% python3 -q
>>> import numpy as np
>>> np.set_printoptions(suppress=True, linewidth=160)
>>> X = np.arange(35).reshape(7, 5) + -2
>>> X
array([[-2, -1,  0,  1,  2],
       [ 3,  4,  5,  6,  7],
       [ 8,  9, 10, 11, 12],
       [13, 14, 15, 16, 17],
       [18, 19, 20, 21, 22],
       [23, 24, 25, 26, 27],
       [28, 29, 30, 31, 32]])
>>> U, sig, Vh = np.linalg.svd(X, full_matrices=False)
>>> np.round(np.abs(Vh[0]), 1)
array([0.4, 0.4, 0.4, 0.5, 0.5])
>>> np.round(U.T @ U, 1) + 0
array([[1., 0., 0., 0., 0.],
       [0., 1., 0., 0., 0.],
       [0., 0., 1., 0., 0.],
       [0., 0., 0., 1., 0.],
       [0., 0., 0., 0., 1.]])
>>> U.shape, sig.shape, Vh.shape
((7, 5), (5,), (5, 5))
>>> np.round(sig / sig[0], 1) + 0
array([1., 0., 0., 0., 0.])
>>> np.round(np.cumsum(sig ** 2) / np.sum(sig ** 2), 1)
array([1., 1., 1., 1., 1.])
>>> np.abs(U[:, 0]).round(6).argmax()
np.int64(6)
>>> (sig > 1e-8).sum()
np.int64(2)
>>> U, sig, Vh = np.linalg.svd(X)
>>> np.argmax(sig[:-1] / (sig[1:] + 1e-6)) + 1
np.int64(2)
>>> sig.round(1) + 0
array([106.9,   4.6,   0. ,   0. ,   0. ])
>>> A2 = U[:, :2] @ np.diag(sig[:2]) @ Vh[:2]
>>> round(float(np.linalg.norm(X - A2, 2)), 1), round(float(sig[2]), 1)
(0.0, 0.0)
>>> A2.round(1) + 0
array([[-2., -1.,  0.,  1.,  2.],
       [ 3.,  4.,  5.,  6.,  7.],
       [ 8.,  9., 10., 11., 12.],
       [13., 14., 15., 16., 17.],
       [18., 19., 20., 21., 22.],
       [23., 24., 25., 26., 27.],
       [28., 29., 30., 31., 32.]])
>>> J = np.load("out5.npy")
>>> J.round(1) + 0
array([[-10.3, -15.6,  -7.1,  -6.4, -28.7,  -5.4],
       [ -8.5, -11.6,  -5.8,  -4.8, -23.1,  -4.1],
       [ -5.9,  -6.1,  -3.9,  -2.7, -15. ,  -2.5],
       [ -4.5,  -3.4,  -2.9,  -1.8, -10.6,  -1.7],
       [ -4. ,  -2.5,  -2.6,  -1.5,  -9. ,  -1.4],
       [ -2.9,  -0.8,  -1.9,  -0.9,  -5.6,  -0.9],
       [ -2.8,  -0.7,  -1.9,  -0.9,  -5.3,  -0.9],
       [ -2.6,  -0.4,  -1.7,  -0.8,  -4.7,  -0.8],
       [ -2.4,  -0.3,  -1.7,  -0.8,  -4.3,  -0.8],
       [ -1.9,   0.2,  -1.4,  -0.7,  -3. ,  -0.6],
       [ -1. ,   0.3,  -0.8,  -0.6,  -0.9,  -0.4],
       [ -0.7,   0.2,  -0.7,  -0.5,  -0.6,  -0.4],
       [ -0.6,   0.1,  -0.5,  -0.4,  -0.4,  -0.3],
       [ -0.3,   0. ,  -0.3,  -0.3,  -0.2,  -0.2],
       [  3.8,   3.7,   4.3,   5.6,   3.6,   3.6],
       [  4.9,   5.4,   5.6,   7.5,   5.1,   4.8],
       [  6.4,   8. ,   7.4,  10.1,   7.2,   6.4],
       [  6.5,   8. ,   7.4,  10.1,   7.2,   6.4],
       [  7.3,   9.5,   8.3,  11.4,   8.4,   7.3],
       [  8.1,  11. ,   9.3,  12.9,   9.6,   8.2],
       [  9.2,  12.9,  10.5,  14.7,  11.3,   9.3],
       [ 12. ,  18.4,  13.8,  19.5,  15.8,  12.4],
       [ 14.9,  24.1,  17. ,  24.4,  20.6,  15.5],
       [ 18.5,  31.5,  21.1,  30.5,  26.9,  19.5],
       [ 29.2,  54.3,  33.1,  48.7,  46.5,  31.1]])
>>> [round(float(x), 1) for x in np.linalg.svd(J, compute_uv=False)[:3]]
[151.4, 27.5, 8.5]
>>> np.argsort(-np.linalg.norm(J, axis=0).round(6), kind="stable")[:3]
array([4, 1, 3])
>>> round(np.linalg.norm(J, 2) / np.linalg.norm(J), 1)
np.float64(1.0)
>>> np.linalg.cond(J) > 100
np.True_
>>> U, sig, Vh = np.linalg.svd(J, full_matrices=False)
>>> np.round(Vh @ Vh.T, 1) + 0
array([[1., 0., 0., 0., 0., 0.],
       [0., 1., 0., 0., 0., 0.],
       [0., 0., 1., 0., 0., 0.],
       [0., 0., 0., 1., 0., 0.],
       [0., 0., 0., 0., 1., 0.],
       [0., 0., 0., 0., 0., 1.]])
>>> np.round(U.T @ J @ Vh.T, 1) + 0
array([[151.4,   0. ,   0. ,   0. ,   0. ,   0. ],
       [  0. ,  27.5,   0. ,   0. ,   0. ,   0. ],
       [  0. ,   0. ,   8.5,   0. ,   0. ,   0. ],
       [  0. ,   0. ,   0. ,   0. ,   0. ,   0. ],
       [  0. ,   0. ,   0. ,   0. ,   0. ,   0. ],
       [  0. ,   0. ,   0. ,   0. ,   0. ,   0. ]])
>>> round(float(np.sqrt((sig ** 2).sum())), 1), round(np.linalg.norm(J), 1)
(154.1, np.float64(154.1))
>>> np.round(U.T @ U, 1) + 0
array([[1., 0., 0., 0., 0., 0.],
       [0., 1., 0., 0., 0., 0.],
       [0., 0., 1., 0., 0., 0.],
       [0., 0., 0., 1., 0., 0.],
       [0., 0., 0., 0., 1., 0.],
       [0., 0., 0., 0., 0., 1.]])
>>> sig.round(1) + 0
array([151.4,  27.5,   8.5,   0. ,   0. ,   0. ])
